$ python3 -q
>>> import numpy as np
>>> import numpy.linalg as la
>>> np.set_printoptions(suppress=True, linewidth=140)
>>> K = -3 * np.eye(4) + np.ones((4, 4))
>>> K
array([[-2.,  1.,  1.,  1.],
       [ 1., -2.,  1.,  1.],
       [ 1.,  1., -2.,  1.],
       [ 1.,  1.,  1., -2.]])
>>> np.round(la.norm(K, 2), 2)
np.float64(3.0)
>>> np.round(la.norm(K, 1), 2), np.round(la.norm(K, np.inf), 2)
(np.float64(5.0), np.float64(5.0))
>>> round(la.norm(K[2] - K[0]), 2)
np.float64(4.24)
>>> feats = np.load("arr.npy")
>>> print(feats)
[[2.05 0.   0.   1.   2.  ]
 [1.   0.05 1.   0.   2.  ]
 [0.   1.   0.05 2.   0.  ]
 [0.   0.   2.   0.05 0.  ]
 [2.   0.   0.   1.   2.05]]
>>> W1 = np.array([[1, 1, 2, 1], [2, 2, 0, 1], [2, 0, 0, 2], [0, 0, 2, 1], [1, 2, 0, 1]])
>>> b = np.array([1, 0, 0, 1])
>>> H = np.maximum(feats @ W1 + b, 0)
>>> print((H > 0).mean(axis=0))
[1.  0.8 1.  1. ]
>>> H
array([[5.05, 6.05, 6.1 , 6.05],
       [6.1 , 5.1 , 2.  , 6.05],
       [3.1 , 2.  , 4.  , 4.1 ],
       [5.  , 0.  , 0.1 , 5.05],
       [5.05, 6.1 , 6.  , 6.05]])
>>> basis = np.array([[-1, 2], [-2, 1], [2, -1], [-2, 1]])
>>> (H @ basis).round(6).argmax(axis=1)
array([1, 1, 1, 1, 1])
>>> print(W1 @ basis)
[[-1  2]
 [-8  7]
 [-6  6]
 [ 2 -1]
 [-7  5]]
>>> x = np.array([5, 3, 2, -1])
>>> a = np.maximum(H @ x, 0)
>>> np.round(H.T @ a, 2)
array([ 946.57,  875.65,  790.37, 1069.84])
>>> H * (a > 1e-9)[:, None]
array([[5.05, 6.05, 6.1 , 6.05],
       [6.1 , 5.1 , 2.  , 6.05],
       [3.1 , 2.  , 4.  , 4.1 ],
       [5.  , 0.  , 0.1 , 5.05],
       [5.05, 6.1 , 6.  , 6.05]])
>>> print(np.tanh(H @ x))
[1. 1. 1. 1. 1.]
>>> np.flatnonzero(a > 1e-9)
array([0, 1, 2, 3, 4])
>>> a
array([49.55, 43.75, 25.4 , 20.15, 49.5 ])
>>> np.round(np.maximum(H @ (3 * x), 0), 2)
array([148.65, 131.25,  76.2 ,  60.45, 148.5 ])
>>> data = np.loadtxt("block12.csv", delimiter=",")
>>> data
array([[-0.6,  0.1, -1.1, -0.8],
       [ 0.6, -1.3,  0.1,  1.8],
       [ 1.2, -0.2, -1.3,  0.1],
       [ 0.4,  1. ,  0.4, -0.2],
       [-0.2, -0.1,  1.8, -1. ],
       [ 1. , -4. ,  0.5, -1.5],
       [-0.9, -0.3, -0.9, -1. ],
       [-0.4, -0.7, -0.1, -1.3],
       [-1. ,  0.5, -0.7,  0.4],
       [-0.3,  1.2,  1.6,  0.4]])
>>> hat = data @ la.solve(data.T @ data, data.T)
>>> np.round(la.eigvalsh(hat), 2) + 0
array([0., 0., 0., 0., 0., 0., 1., 1., 1., 1.])
>>> la.matrix_rank(np.eye(10) - hat)
np.int64(6)
>>> np.allclose(hat @ hat, hat)
True
>>> np.round(hat @ data[:, 1], 2)
array([ 0.1, -1.3, -0.2,  1. , -0.1, -4. , -0.3, -0.7,  0.5,  1.2])
